$ python -q
>>> import numpy as np
>>> np.set_printoptions(precision=1, suppress=True, linewidth=100, floatmode="fixed")
>>> rnd = lambda a: np.round(a, 1) + 0
>>> other = np.array([[-8], [6], [9]])
>>> mat = np.block([[np.zeros((3, 3)), other], [other.T, np.zeros((1, 1))]])
>>> print(mat)
[[ 0.0  0.0  0.0 -8.0]
 [ 0.0  0.0  0.0  6.0]
 [ 0.0  0.0  0.0  9.0]
 [-8.0  6.0  9.0  0.0]]
>>> # symmetric
>>> U, sig, vt = np.linalg.svd(mat)
>>> evecs = vt[:(sig > 1e-8).sum()]
>>> rng = np.random.default_rng(866205)
>>> x = mat[3] + 3 * mat[2] + rng.integers(2) * np.eye(4)[2]
>>> print(x)
[-8.0  6.0 10.0 27.0]
>>> print(np.allclose(evecs.T @ evecs @ x, x))
False
>>> other = np.array([[0, 9], [6, 7]])
>>> Z = np.kron(other, mat)
>>> print(Z.shape)
(8, 8)
>>> P = np.triu(np.array([[5, -1, 0, -5], [2, -4, -5, 2], [3, -4, 5, -5], [0, 0, 4, 5]]), 1) + np.eye(4)
>>> other = P @ mat @ np.linalg.inv(P)
>>> print(other)
[[  40.0   10.0    5.0  191.0]
 [ -16.0   -4.0   -2.0 -121.0]
 [  40.0   10.0    5.0  214.0]
 [  -8.0   -2.0   -1.0  -41.0]]
>>> print(rnd(np.poly(other)))
[   1.0    0.0 -181.0    0.0    0.0]
>>> print(np.trace(other), np.trace(mat))
0.0 0.0
>>> feats = np.loadtxt("sample1.csv", delimiter=",")
>>> print(feats)
[[-0.1  1.9  2.1]
 [ 0.0  2.0  2.1]
 [ 0.0  2.2  1.9]
 [ 0.0  2.0  1.9]
 [ 0.1  2.0  2.1]
 [ 0.0  2.0  1.9]
 [ 0.0  1.8  2.2]
 [-1.1  5.1 -2.0]
 [-1.0  5.0 -1.9]
 [-1.0  5.0 -2.1]
 [-1.0  4.9 -2.0]
 [-0.9  5.1 -1.8]
 [-0.9  4.8 -2.0]
 [-0.9  5.0 -1.9]
 [ 2.1 -0.1 -3.9]
 [ 1.9  0.1 -4.2]
 [ 2.0  0.1 -4.1]
 [ 2.0  0.1 -4.0]
 [ 2.1  0.0 -4.0]
 [ 1.9  0.1 -4.0]
 [ 2.0  0.1 -3.9]]
>>> labels = rng.permutation(4)
>>> print(labels)
[2 3 0 1]
>>> other = mat[labels][:, labels]
>>> print(np.diag(other))
[0.0 0.0 0.0 0.0]
>>> print(np.trace(other))
0.0
>>> print(other)
[[ 0.0  9.0  0.0  0.0]
 [ 9.0  0.0 -8.0  6.0]
 [ 0.0 -8.0  0.0  0.0]
 [ 0.0  6.0  0.0  0.0]]
>>> print(rnd(np.linalg.det(other)), rnd(np.linalg.det(mat[labels])))
0.0 0.0
>>> C2 = np.cov(feats, rowvar=False)
>>> print(rnd(np.corrcoef(feats[:, 1], feats[:, 2])[0, 1]))
0.2
>>> print(rnd(np.linalg.eigvalsh(C2)[::-1]))
[8.2 4.4 0.0]
>>> print(np.median(feats, axis=0))
[ 0.0  2.0 -2.0]
>>> print(rnd(feats.std(axis=0)))
[1.2 2.0 2.5]
>>> print(rnd(np.polyfit(feats[:, 1], feats[:, 2], 1)))
[ 0.3 -1.9]
>>> print(np.abs(feats).max())
5.1
>>> print(np.unravel_index(np.abs(feats).argmax(), feats.shape))
(np.int64(7), np.int64(1))
>>> print(rnd(feats.sum(axis=0)))
[  7.2  49.2 -27.6]
>>> print(feats.shape)
(21, 3)
>>> print(np.linalg.matrix_rank(feats))
3
>>> print(rnd(feats.mean(axis=0)))
[ 0.3  2.3 -1.3]
>>> print(rnd(feats.sum(axis=1)))
[ 3.9  4.1  4.1  3.9  4.2  3.9  4.0  2.0  2.1  1.9  1.9  2.4  1.9  2.2 -1.9 -2.2 -2.0 -1.9 -1.9
 -2.0 -1.8]
>>> labels = rng.permutation(3)
>>> other = feats[:, labels] * rng.choice([-1, 1], 3)
>>> print(other)
[[-2.1 -0.1 -1.9]
 [-2.1  0.0 -2.0]
 [-1.9  0.0 -2.2]
 [-1.9  0.0 -2.0]
 [-2.1  0.1 -2.0]
 [-1.9  0.0 -2.0]
 [-2.2  0.0 -1.8]
 [ 2.0 -1.1 -5.1]
 [ 1.9 -1.0 -5.0]
 [ 2.1 -1.0 -5.0]
 [ 2.0 -1.0 -4.9]
 [ 1.8 -0.9 -5.1]
 [ 2.0 -0.9 -4.8]
 [ 1.9 -0.9 -5.0]
 [ 3.9  2.1  0.1]
 [ 4.2  1.9 -0.1]
 [ 4.1  2.0 -0.1]
 [ 4.0  2.0 -0.1]
 [ 4.0  2.1 -0.0]
 [ 4.0  1.9 -0.1]
 [ 3.9  2.0 -0.1]]
>>> U, _, vt = np.linalg.svd(feats.T @ other)
>>> print(labels)
[2 0 1]
>>> print(rnd(U @ vt))
[[ 0.0  1.0  0.0]
 [ 0.0  0.0 -1.0]
 [-1.0  0.0  0.0]]
>>> print(rnd(np.linalg.lstsq(feats, other)[0]))
[[ 0.0  1.0  0.0]
 [ 0.0  0.0 -1.0]
 [-1.0  0.0  0.0]]
